>>> import numpy as np
>>> from numpy import linalg as LA
>>> np.set_printoptions(precision=2, suppress=True, linewidth=160, sign=" ")
>>> rnd = lambda a: np.round(a, 2) + 0
>>> W0 = np.load("block12.npy")
>>> rnd(W0)
array([[-0.12, -0.97, -0.03, -0.52,  0.16],
       [-0.97,  0.57,  0.31, -0.13, -0.85],
       [-0.03,  0.31,  0.6 ,  0.08,  0.5 ],
       [-0.52, -0.13,  0.08,  1.85,  0.11],
       [ 0.16, -0.85,  0.5 ,  0.11,  1.09]])
>>> # rank 4
>>> rng = np.random.default_rng(6753)
>>> out = W0 + rng.integers(-2, 3, (5, 4)) @ rng.integers(-2, 3, (4, 5))
>>> rnd(out)
array([[-4.12, -0.97,  1.97,  5.48, -1.84],
       [-8.97, -3.43,  0.31,  3.87, -0.85],
       [ 7.97,  4.31,  0.6 , -3.92,  0.5 ],
       [-8.52, -1.13, -0.92,  7.85,  3.11],
       [-3.84, -3.85, -2.5 ,  8.11,  0.09]])
>>> out - W0
array([[-4.,  0.,  2.,  6., -2.],
       [-8., -4.,  0.,  4.,  0.],
       [ 8.,  4.,  0., -4.,  0.],
       [-8., -1., -1.,  6.,  3.],
       [-4., -3., -3.,  8., -1.]])
>>> rnd(LA.svd(out - W0, compute_uv=False))
array([ 19.96,   5.69,   4.08,   3.81,   0.  ])
>>> LA.matrix_rank(out - W0, tol=1e-8)
np.int64(4)
>>> J = np.eye(9, dtype=int)[rng.permutation(9)] * np.array([3, 0, -3, 1, 4, 4, -4, 0, -1])
>>> J
array([[ 0,  0,  0,  0,  0,  0,  0,  0,  0],
       [ 0,  0,  0,  0,  0,  4,  0,  0,  0],
       [ 0,  0,  0,  0,  0,  0,  0,  0, -1],
       [ 0,  0,  0,  0,  0,  0,  0,  0,  0],
       [ 0,  0, -3,  0,  0,  0,  0,  0,  0],
       [ 0,  0,  0,  1,  0,  0,  0,  0,  0],
       [ 3,  0,  0,  0,  0,  0,  0,  0,  0],
       [ 0,  0,  0,  0,  0,  0, -4,  0,  0],
       [ 0,  0,  0,  0,  4,  0,  0,  0,  0]])
>>> # splits into 3 blocks
>>> left, sv, VT = LA.svd(J)
>>> np.argmax(sv[:-1] / (sv[1:] + 1e-6)) + 1
np.int64(7)
>>> out = left[:, :7] @ np.diag(sv[:7]) @ VT[:7]
>>> rnd(LA.norm(J - out, 2)), sv[7]
(np.float64(0.0), np.float64(0.0))
>>> LA.matrix_rank(J, rtol=0.05)
np.int64(7)
>>> J @ J
array([[  0,   0,   0,   0,   0,   0,   0,   0,   0],
       [  0,   0,   0,   4,   0,   0,   0,   0,   0],
       [  0,   0,   0,   0,  -4,   0,   0,   0,   0],
       [  0,   0,   0,   0,   0,   0,   0,   0,   0],
       [  0,   0,   0,   0,   0,   0,   0,   0,   3],
       [  0,   0,   0,   0,   0,   0,   0,   0,   0],
       [  0,   0,   0,   0,   0,   0,   0,   0,   0],
       [-12,   0,   0,   0,   0,   0,   0,   0,   0],
       [  0,   0, -12,   0,   0,   0,   0,   0,   0]])
>>> rnd(np.abs(LA.eigvals(J)).max())
np.float64(2.29)
>>> LA.matrix_power(J, 4)
array([[  0,   0,   0,   0,   0,   0,   0,   0,   0],
       [  0,   0,   0,   0,   0,   0,   0,   0,   0],
       [  0,   0,   0,   0,   0,   0,   0,   0, -12],
       [  0,   0,   0,   0,   0,   0,   0,   0,   0],
       [  0,   0, -36,   0,   0,   0,   0,   0,   0],
       [  0,   0,   0,   0,   0,   0,   0,   0,   0],
       [  0,   0,   0,   0,   0,   0,   0,   0,   0],
       [  0,   0,   0,   0,   0,   0,   0,   0,   0],
       [  0,   0,   0,   0,  48,   0,   0,   0,   0]])
>>> LA.determinant(J)
Traceback (most recent call last):
  File "<python-input-24>", line 1, in <module>
    LA.determinant(J)
    ^^^^^^^^^^^^^^
AttributeError: module 'numpy.linalg' has no attribute 'determinant'
>>> (J - J.T) / 2
array([[ 0. ,  0. ,  0. ,  0. ,  0. ,  0. , -1.5,  0. ,  0. ],
       [ 0. ,  0. ,  0. ,  0. ,  0. ,  2. ,  0. ,  0. ,  0. ],
       [ 0. ,  0. ,  0. ,  0. ,  1.5,  0. ,  0. ,  0. , -0.5],
       [ 0. ,  0. ,  0. ,  0. ,  0. , -0.5,  0. ,  0. ,  0. ],
       [ 0. ,  0. , -1.5,  0. ,  0. ,  0. ,  0. ,  0. , -2. ],
       [ 0. , -2. ,  0. ,  0.5,  0. ,  0. ,  0. ,  0. ,  0. ],
       [ 1.5,  0. ,  0. ,  0. ,  0. ,  0. ,  0. ,  2. ,  0. ],
       [ 0. ,  0. ,  0. ,  0. ,  0. ,  0. , -2. ,  0. ,  0. ],
       [ 0. ,  0. ,  0.5,  0. ,  2. ,  0. ,  0. ,  0. ,  0. ]])
>>> rnd(np.sort(np.abs(LA.eigvals(J))))
array([ 0.  ,  0.  ,  0.  ,  0.  ,  0.  ,  0.  ,  2.29,  2.29,  2.29])
>>> J.inv()
Traceback (most recent call last):
  File "<python-input-27>", line 1, in <module>
    J.inv()
    ^^^^^
AttributeError: 'numpy.ndarray' object has no attribute 'inv'
